% ipython --no-banner

In [1]: import numpy as np

In [2]: np.set_printoptions(suppress=True, linewidth=140)

In [3]: rd = lambda a: np.round(a, 3) + 0

In [4]: data = np.load("test6.npy")

In [5]: data
Out[5]: 
array([[ 1,  2, -1],
       [ 2,  0,  0],
       [ 2,  1, -1]])

In [6]: rng = np.random.default_rng(323576)

In [7]: lab = rng.permutation(3)

In [8]: lab
Out[8]: array([2, 1, 0])

In [9]: Y = data[lab][:, lab]

In [10]: rd(np.sort(np.abs(np.linalg.eigvals(Y))))
Out[10]: array([1., 1., 2.])

In [11]: np.allclose(Y, data)
Out[11]: False

In [12]: Y
Out[12]: 
array([[-1,  1,  2],
       [ 0,  0,  2],
       [-1,  2,  1]])

In [13]: np.trace(Y)
Out[13]: np.int64(0)

In [14]: lab = rng.permutation(3)

In [15]: Y = data[:, lab] * rng.choice([-1, 1], 3)

In [16]: Y
Out[16]: 
array([[-1, -2,  1],
       [-2,  0,  0],
       [-2, -1,  1]])

In [17]: U, _, Vh = np.linalg.svd(data.T @ Y)

In [18]: rd(np.linalg.lstsq(data, Y)[0])
Out[18]: 
array([[-1.,  0.,  0.],
       [ 0., -1.,  0.],
       [ 0.,  0., -1.]])

In [19]: (data - data.T) / 2
Out[19]: 
array([[ 0. ,  0. , -1.5],
       [ 0. ,  0. , -0.5],
       [ 1.5,  0.5,  0. ]])

In [20]: np.allclose(data @ data.T, data.T @ data)
Out[20]: False

In [21]: np.trace(data)
Out[21]: np.int64(0)

In [22]: rd(np.linalg.det(data))
Out[22]: np.float64(2.0)

In [23]: mat = np.array([[4, 4, 4, 4, 4],
    ...:     [4, 8, 8, 8, 8],
    ...:     [4, 8, 12, 12, 12],
    ...:     [4, 8, 12, 16, 16],
    ...:     [4, 8, 12, 16, 20]])

In [24]: # symmetric

In [25]: w, vecs = np.linalg.eigh(mat)

In [26]: x = np.array([1, -2, 0, -3, -1])

In [27]: rd(x @ mat @ x / (x @ x)), rd(w[0]), rd(w[-1])
Out[27]: (np.float64(25.067), np.float64(1.086), np.float64(49.374))

In [28]: w, vecs = np.linalg.eig(mat)

In [29]: rd(np.sort(np.linalg.eigvals(mat.T)))
Out[29]: array([ 1.086,  1.413,  2.332,  5.795, 49.374])

In [30]: x = np.array([-3, 0, 0, 3, 3])

In [31]: a = np.maximum(mat @ x, 0)

In [32]: rd(np.tanh(mat @ x))
Out[32]: array([1., 1., 1., 1., 1.])

In [33]: a
Out[33]: array([12, 36, 60, 84, 96])

In [34]: Y = np.array([[9, 1, 6, 9, 4]])

In [35]: K = Y.T @ Y

In [36]: K
Out[36]: 
array([[81,  9, 54, 81, 36],
       [ 9,  1,  6,  9,  4],
       [54,  6, 36, 54, 24],
       [81,  9, 54, 81, 36],
       [36,  4, 24, 36, 16]])

In [37]: [round(float(x), 3) for x in np.linalg.svd(K, compute_uv=False)[:3]]
Out[37]: [215.0, 0.0, 0.0]

In [38]: rd(np.linalg.norm(K, 2) / np.linalg.norm(K))
Out[38]: np.float64(1.0)

In [39]: np.linalg.matrix_rank(K, rtol=0.1)
Out[39]: np.int64(1)

In [40]: np.abs(np.diag(np.linalg.qr(K)[1])) > 1e-9
Out[40]: array([ True, False, False, False, False])

In [41]: rd(K @ np.linalg.pinv(K) @ K)
Out[41]: 
array([[81.,  9., 54., 81., 36.],
       [ 9.,  1.,  6.,  9.,  4.],
       [54.,  6., 36., 54., 24.],
       [81.,  9., 54., 81., 36.],
       [36.,  4., 24., 36., 16.]])

In [42]: np.unique(K.round(6), axis=0).shape
Out[42]: (4, 5)

In [43]: U, sv, Vh = np.linalg.svd(K)

In [44]: vecs = Vh[:(sv > 1e-8).sum()]

In [45]: x = K[4] + 3 * K[0] + rng.integers(2) * np.eye(5)[2]

In [46]: x
Out[46]: array([279.,  31., 186., 279., 124.])

In [47]: rd(np.linalg.norm(x - vecs.T @ vecs @ x))
Out[47]: np.float64(0.0)

In [48]: rd(np.diag(vecs.T @ vecs))
Out[48]: array([0.377, 0.005, 0.167, 0.377, 0.074])
